>>> import numpy as np
>>> np.set_printoptions(precision=4, suppress=True, linewidth=100)
>>> rnd = lambda a: np.round(a, 4) + 0
>>> data = np.load("w.npy")
>>> data
array([[-3.,  1.,  0.,  0.],
       [ 0., -3.,  1.,  0.],
       [ 0.,  0., -3.,  1.],
       [ 0.,  0.,  0., -3.]])
>>> np.linalg.matrix_rank(data - data[0, 0] * np.eye(4))
np.int64(3)
>>> print(np.prod(np.diag(data)), rnd(np.linalg.det(data)))
81.0 81.0
>>> [int(np.linalg.matrix_rank(np.linalg.matrix_power(data, p))) for p in range(1, 5)]
[4, 4, 4, 4]
>>> rnd(np.linalg.matrix_power(data - np.diag(np.diag(data)), 4))
array([[0., 0., 0., 0.],
       [0., 0., 0., 0.],
       [0., 0., 0., 0.],
       [0., 0., 0., 0.]])
>>> rnd(np.linalg.det(2 * data)), rnd(np.linalg.det(data))
(np.float64(1296.0), np.float64(81.0))
>>> np.kron(np.eye(2, dtype=int), data)
array([[-3.,  1.,  0.,  0., -0.,  0.,  0.,  0.],
       [ 0., -3.,  1.,  0.,  0., -0.,  0.,  0.],
       [ 0.,  0., -3.,  1.,  0.,  0., -0.,  0.],
       [ 0.,  0.,  0., -3.,  0.,  0.,  0., -0.],
       [-0.,  0.,  0.,  0., -3.,  1.,  0.,  0.],
       [ 0., -0.,  0.,  0.,  0., -3.,  1.,  0.],
       [ 0.,  0., -0.,  0.,  0.,  0., -3.,  1.],
       [ 0.,  0.,  0., -0.,  0.,  0.,  0., -3.]])
>>> rnd(np.linalg.eigvals(data))
array([-3., -3., -3., -3.])
>>> mat = np.array([[1, -3, 9, -27],
...     [1, -2, 4, -8],
...     [1, -1, 1, -1],
...     [1, 0, 0, 0],
...     [1, 1, 1, 1]])
>>> left, sv, vt = np.linalg.svd(mat)
>>> rnd(sv)
array([30.0764,  2.4997,  1.5579,  0.8572])
>>> Y = left[:, :1] @ np.diag(sv[:1]) @ vt[:1]
>>> rnd(np.linalg.norm(mat - Y) / np.linalg.norm(mat))
np.float64(0.1015)
>>> np.linalg.matrix_rank(mat, rtol=0.05)
np.int64(3)
>>> print(rnd(np.linalg.norm(mat - Y, 2)), rnd(sv[1]))
2.4997 2.4997
>>> x = np.array([2, -2, 0, 0])
>>> target = mat @ x
>>> beta, lr = np.zeros(4), 1 / np.linalg.norm(mat, 2) ** 2
>>> for i in range(10):
...     beta -= lr * mat.T @ (mat @ beta - target)
...     if i % 2 == 0: print(i, round(np.linalg.norm(mat @ beta - target), 4))
... 
0 5.2137
2 5.1559
4 5.099
6 5.0429
8 4.9876
>>> print(rnd(beta))
[ 0.0961 -0.1032  0.1655 -0.2664]
>>> x = np.array([4, -2, 7, -6])
>>> target = mat @ x
>>> rnd(np.linalg.solve(mat.T @ mat, mat.T @ target))
array([ 4., -2.,  7., -6.])
>>> rnd(np.linalg.lstsq(mat, target)[0])
array([ 4., -2.,  7., -6.])
>>> print(target)
[235  84  19   4   3]
>>> rnd(np.linalg.pinv(mat) @ mat)
array([[1., 0., 0., 0.],
       [0., 1., 0., 0.],
       [0., 0., 1., 0.],
       [0., 0., 0., 1.]])
>>> rng = np.random.default_rng(6682)
>>> target = target + 0.3 * rng.normal(size=5)
>>> print(rnd(target))
[235.2043  83.5794  18.809    4.3157   2.9483]
>>> beta, *_ = np.linalg.lstsq(mat, target)
>>> beta.round()
array([ 4., -2.,  7., -6.])
>>> [round(float(np.linalg.norm(np.linalg.solve(mat.T @ mat + lam * np.eye(4), mat.T @ target))), 2) for lam in (0, 1, 10, 100)]
[10.16, 9.71, 8.52, 7.49]
>>> rnd(mat.T @ (target - mat @ beta))
array([0., 0., 0., 0.])
>>> rnd(np.linalg.norm(target - mat @ beta))
np.float64(0.0685)
>>> arr = np.load("out11.npy")
>>> arr
array([[ 5,  4, -2,  0],
       [ 0, -1, -7, -5],
       [ 5,  4, -2,  0],
       [ 3,  2, -4, -2],
       [ 0, -1, -7, -5]])
>>> left, sv, vt = np.linalg.svd(arr)
>>> rnd(sv)
array([13.5134,  9.5073,  0.    ,  0.    ])
>>> Y = left[:, :2] @ np.diag(sv[:2]) @ vt[:2]
>>> rnd(Y)
array([[ 5.,  4., -2.,  0.],
       [ 0., -1., -7., -5.],
       [ 5.,  4., -2.,  0.],
       [ 3.,  2., -4., -2.],
       [ 0., -1., -7., -5.]])
>>> rnd(np.linalg.norm(arr - Y) / np.linalg.norm(arr))
np.float64(0.0)
>>> rnd(np.linalg.norm(arr - Y, 2)), rnd(sv[2])
(np.float64(0.0), np.float64(0.0))
>>> rnd(np.abs(arr - Y).max())
np.float64(0.0)
>>> print(np.linalg.matrix_rank(Y))
2
>>> np.abs(np.diag(np.linalg.qr(arr)[1])) > 1e-9
array([ True,  True, False, False])
>>> rnd(np.trace(np.linalg.pinv(arr) @ arr))
np.float64(2.0)
>>> np.linalg.lstsq(arr[:-1].T, arr[-1])[2]
np.int32(2)
>>> np.allclose(arr[:-1].T @ np.linalg.lstsq(arr[:-1].T, arr[-1])[0], arr[-1])
True
>>> rnd(arr @ np.linalg.pinv(arr) @ arr)
array([[ 5.,  4., -2.,  0.],
       [ 0., -1., -7., -5.],
       [ 5.,  4., -2.,  0.],
       [ 3.,  2., -4., -2.],
       [ 0., -1., -7., -5.]])
>>> K = np.loadtxt("m.csv", delimiter=",")
>>> print(K)
[[ 1.0429 -7.8096  6.1581]
 [-7.0341 -4.0209 -5.8612]
 [ 2.0639 -8.6195  4.6308]
 [-6.8433  5.7236 -4.5177]
 [-5.5098  3.0781  7.7568]
 [-7.3042 -4.2827 -5.3204]
 [-9.1008  4.0815 -0.7194]
 [ 3.3908 -7.481  -5.7041]
 [-2.865   8.5945 -4.2339]
 [-0.7531  1.0692  9.9141]
 [-3.8908 -7.5141  5.3291]
 [ 5.6539  7.7781  2.7448]
 [-3.0412 -0.0126  9.5263]
 [-7.6186 -5.1208  3.9668]
 [-2.088   6.353  -7.435 ]
 [ 1.6982 -5.9325 -7.8691]]
>>> proj = K @ np.linalg.solve(K.T @ K, K.T)
>>> print(rnd(proj @ K[:, 1]))
[-7.8096 -4.0209 -8.6195  5.7236  3.0781 -4.2827  4.0815 -7.481   8.5945  1.0692 -7.5141  7.7781
 -0.0126 -5.1208  6.353  -5.9325]
>>> cen = K - K.mean(axis=0)
>>> evecs = np.linalg.svd(cen)[2][:2]
>>> Y = cen - cen @ evecs.T @ evecs
>>> rnd(np.diag(evecs.T @ evecs))
array([0.0409, 0.9644, 0.9947])
>>> rnd(np.cov(cen @ evecs.T, rowvar=False))
array([[44.2051,  0.    ],
       [ 0.    , 34.9318]])
>>> rnd(np.linalg.norm(Y) / np.linalg.norm(cen))
np.float64(0.4399)
>>> W0 = np.array([[-0.1, 0.4, 1.4, 1.1, -0.9],
...     [1.2, 0.5, -1.0, 0.9, 0.7],
...     [0.0, 1.7, 0.8, 0.0, 0.7],
...     [0.4, 0.2, -0.6, 2.8, 1.2],
...     [0.8, -0.3, 0.5, 1.3, -2.0]])
>>> left, sv, vt = np.linalg.svd(W0)
>>> np.argmax(sv[:-1] / (sv[1:] + 1e-6)) + 1
np.int64(4)
>>> Y = left[:, :4] @ np.diag(sv[:4]) @ vt[:4]
>>> np.linalg.matrix_rank(W0, rtol=0.05)
np.int64(4)
>>> J = np.loadtxt("block17.csv", delimiter=",")
>>> rnd(J)
array([[-1.2772, -3.834 ,  0.8358, -1.4847,  2.4014],
       [ 0.3649, -0.4073,  4.1215, -1.0804, -2.5586],
       [ 4.3789, -2.0552, -1.0549, -0.1561, -0.6817],
       [-0.1825,  1.0128, -1.5584, -4.5745, -0.7659],
       [ 2.007 ,  2.2103,  1.9424, -0.8236,  3.4111]])
>>> u = np.array([0, 2, 3, 3, 3])
>>> Y = J + np.outer(u, np.eye(5)[1])
>>> np.linalg.matrix_rank(np.linalg.inv(Y) - np.linalg.inv(J), tol=1e-8)
np.int64(1)
>>> rnd(Y)
array([[-1.2772, -3.834 ,  0.8358, -1.4847,  2.4014],
       [ 0.3649,  1.5927,  4.1215, -1.0804, -2.5586],
       [ 4.3789,  0.9448, -1.0549, -0.1561, -0.6817],
       [-0.1825,  4.0128, -1.5584, -4.5745, -0.7659],
       [ 2.007 ,  5.2103,  1.9424, -0.8236,  3.4111]])
>>> E = np.load("layer12.npy")
>>> E
array([[2, 2, 2, 2],
       [2, 4, 4, 4],
       [2, 4, 6, 6],
       [2, 4, 6, 8]])
>>> Y = E + rng.integers(-2, 3, (4, 1)) @ rng.integers(-2, 3, (1, 4))
>>> print(Y)
[[ 2 -2  4 -2]
 [ 2  2  5  2]
 [ 2  8  4 10]
 [ 2  0  8  4]]
>>> print(rnd(np.linalg.svd(Y - E, compute_uv=False)))
[10.8167  0.      0.      0.    ]
>>> Y - E
array([[ 0, -4,  2, -4],
       [ 0, -2,  1, -2],
       [ 0,  4, -2,  4],
       [ 0, -4,  2, -4]])
>>> F = np.loadtxt("a.csv", delimiter=",")
>>> rnd(F)
array([[ 0.5147,  0.288 ,  0.0049, -0.4085],
       [ 0.288 ,  0.2467, -0.2711, -0.1715],
       [ 0.0049, -0.2711,  0.8764, -0.1865],
       [-0.4085, -0.1715, -0.1865,  0.3622]])
>>> rnd(np.poly(F))
array([ 1., -2.,  1.,  0.,  0.])
>>> rnd(np.linalg.det(F.T))
np.float64(0.0)
>>> rnd(np.kron(np.eye(2, dtype=int), F))
array([[ 0.5147,  0.288 ,  0.0049, -0.4085,  0.    ,  0.    ,  0.    ,  0.    ],
       [ 0.288 ,  0.2467, -0.2711, -0.1715,  0.    ,  0.    ,  0.    ,  0.    ],
       [ 0.0049, -0.2711,  0.8764, -0.1865,  0.    ,  0.    ,  0.    ,  0.    ],
       [-0.4085, -0.1715, -0.1865,  0.3622,  0.    ,  0.    ,  0.    ,  0.    ],
       [ 0.    ,  0.    ,  0.    ,  0.    ,  0.5147,  0.288 ,  0.0049, -0.4085],
       [ 0.    ,  0.    ,  0.    ,  0.    ,  0.288 ,  0.2467, -0.2711, -0.1715],
       [ 0.    ,  0.    ,  0.    ,  0.    ,  0.0049, -0.2711,  0.8764, -0.1865],
       [ 0.    ,  0.    ,  0.    ,  0.    , -0.4085, -0.1715, -0.1865,  0.3622]])
>>> rnd(np.linalg.eigvals(F).sum().real)
np.float64(2.0)
>>> rnd(np.einsum("ii->", F))
np.float64(2.0)
>>> rank = np.linalg.matrix_rank(F)
>>> rank
np.int64(2)
>>> null = np.linalg.svd(F)[2][rank:].T
>>> np.linalg.matrix_rank(F.T @ F), np.linalg.matrix_rank(F @ F.T)
(np.int64(2), np.int64(2))
>>> [int(np.linalg.matrix_rank(F[:i])) for i in range(1, len(F) + 1)]
[1, 2, 2, 2]
>>> rnd(F @ null)
array([[0., 0.],
       [0., 0.],
       [0., 0.],
       [0., 0.]])
>>> rnd(null @ null.T)
array([[ 0.4853, -0.288 , -0.0049,  0.4085],
       [-0.288 ,  0.7533,  0.2711,  0.1715],
       [-0.0049,  0.2711,  0.1236,  0.1865],
       [ 0.4085,  0.1715,  0.1865,  0.6378]])
>>> [int(np.linalg.matrix_rank(np.delete(F, i, axis=0))) for i in range(4)]
[2, 2, 2, 2]
>>> rnd((F + F.T) / 2)
array([[ 0.5147,  0.288 ,  0.0049, -0.4085],
       [ 0.288 ,  0.2467, -0.2711, -0.1715],
       [ 0.0049, -0.2711,  0.8764, -0.1865],
       [-0.4085, -0.1715, -0.1865,  0.3622]])
>>> rnd(np.sort(np.abs(np.linalg.eigvals(F))))
array([0., 0., 1., 1.])
>>> rnd(np.trace(F))
np.float64(2.0)
>>> np.allclose(F, F.T)
True
>>> print(np.allclose(F @ F.T, F.T @ F))
True
>>> (F - F.T) / 2
array([[0., 0., 0., 0.],
       [0., 0., 0., 0.],
       [0., 0., 0., 0.],
       [0., 0., 0., 0.]])
>>> z = rng.permutation(4)
>>> z
array([3, 0, 2, 1])
>>> Y = F[z][:, z]
>>> print(rnd(np.trace(Y)))
2.0
>>> rnd(np.linalg.det(Y)), rnd(np.linalg.det(F[z]))
(np.float64(0.0), np.float64(0.0))
>>> np.allclose(Y, F)
False
